% python3 -q
>>> import numpy as np
>>> from numpy import linalg as LA
>>> np.set_printoptions(precision=3, suppress=True, linewidth=100)
>>> data = np.load("sample9.npy")
>>> print(data)
[[-10.  -4.   0.   4.]
 [ -9.  -4.  -5.   2.]
 [ 17.   6.   3.  -6.]
 [-33. -14.  -5.  12.]]
>>> r0 = np.array([-2, 1])
>>> print(np.cross(data[1, :3], data[3, :3]))
[-50. 120.  -6.]
>>> print(np.correlate(data[1], data[3], "full"))
[-108.   -3.   86.  402.  192.  137.  -66.]
>>> rng = np.random.default_rng(75)
>>> M = np.array([[0, -1, -2, -1, 0, 1, 0, 1],
...     [1, 0, -1, 1, -2, -2, 1, 2],
...     [-1, -1, -2, 0, -1, 2, -2, 2],
...     [2, -1, 0, 2, -1, 1, 1, 2],
...     [-1, 0, 0, -1, -1, -1, -2, -2],
...     [-1, 0, 1, 1, 1, -2, 0, -1],
...     [-2, 2, -1, -2, 0, 2, -2, 1],
...     [-2, -2, 1, 2, 2, -2, -1, -2],
...     [-1, -2, 1, 1, -1, 0, -1, -2]]) * (rng.random((9, 8)) < 0.3)
>>> print(M)
[[ 0 -1  0  0  0  0  0  0]
 [ 0  0  0  0 -2 -2  0  0]
 [ 0  0  0  0  0  0 -2  0]
 [ 0 -1  0  0 -1  1  0  2]
 [-1  0  0  0  0  0  0 -2]
 [ 0  0  0  0  1 -2  0  0]
 [ 0  0  0  0  0  0  0  0]
 [ 0  0  1  2  0  0  0  0]
 [-1  0  0  0 -1  0  0  0]]
>>> Uu, sigma, Vt = LA.svd(M)
>>> V = Vt[:(sigma > 1e-8).sum()]
>>> x = M[1] + 3 * M[2] + rng.integers(2) * np.eye(8)[3]
>>> print(x)
[ 0.  0.  0.  1. -2. -2. -6.  0.]
>>> print(np.round(V.T @ V, 3) + 0)
[[1.  0.  0.  0.  0.  0.  0.  0. ]
 [0.  1.  0.  0.  0.  0.  0.  0. ]
 [0.  0.  0.2 0.4 0.  0.  0.  0. ]
 [0.  0.  0.4 0.8 0.  0.  0.  0. ]
 [0.  0.  0.  0.  1.  0.  0.  0. ]
 [0.  0.  0.  0.  0.  1.  0.  0. ]
 [0.  0.  0.  0.  0.  0.  1.  0. ]
 [0.  0.  0.  0.  0.  0.  0.  1. ]]
>>> Uu, sigma, Vt = LA.svd(M)
>>> print(sigma.round(3) + 0)
[3.371 2.994 2.338 2.236 2.    1.223 0.846 0.   ]
>>> Y = Uu[:, :7] @ np.diag(sigma[:7]) @ Vt[:7]
>>> print(Y.round(3) + 0)
[[ 0. -1.  0.  0.  0.  0.  0.  0.]
 [ 0.  0.  0.  0. -2. -2.  0.  0.]
 [ 0.  0.  0.  0.  0.  0. -2.  0.]
 [ 0. -1.  0.  0. -1.  1.  0.  2.]
 [-1.  0.  0.  0.  0.  0.  0. -2.]
 [ 0.  0.  0.  0.  1. -2.  0.  0.]
 [ 0.  0.  0.  0.  0.  0.  0.  0.]
 [ 0.  0.  1.  2.  0.  0.  0.  0.]
 [-1.  0.  0.  0. -1.  0.  0.  0.]]
>>> print(round(LA.norm(M - Y, 2), 3), round(sigma[7], 3))
0.0 0.0
>>> rk = LA.matrix_rank(M)
>>> print(rk)
7
>>> null = LA.svd(M)[2][rk:].T
>>> print(null.shape)
(8, 1)
>>> F = (rng.random((8, 8)) < 0.3) + np.eye(8)
>>> F /= F.sum(axis=1, keepdims=True)
>>> print(F)
[[0.5   0.    0.    0.    0.    0.5   0.    0.   ]
 [0.    0.5   0.    0.    0.    0.5   0.    0.   ]
 [0.143 0.    0.286 0.143 0.143 0.143 0.143 0.   ]
 [0.2   0.    0.2   0.2   0.2   0.    0.2   0.   ]
 [0.2   0.    0.2   0.2   0.4   0.    0.    0.   ]
 [0.    0.    0.333 0.    0.333 0.333 0.    0.   ]
 [0.2   0.2   0.    0.2   0.    0.    0.4   0.   ]
 [0.    0.    0.    0.    0.    0.    0.    1.   ]]
>>> print(np.abs(np.diag(LA.qr(F)[1])) > 1e-9)
[ True  True  True  True  True False  True  True]
>>> print(np.round(np.trace(LA.pinv(F) @ F), 3))
7.0
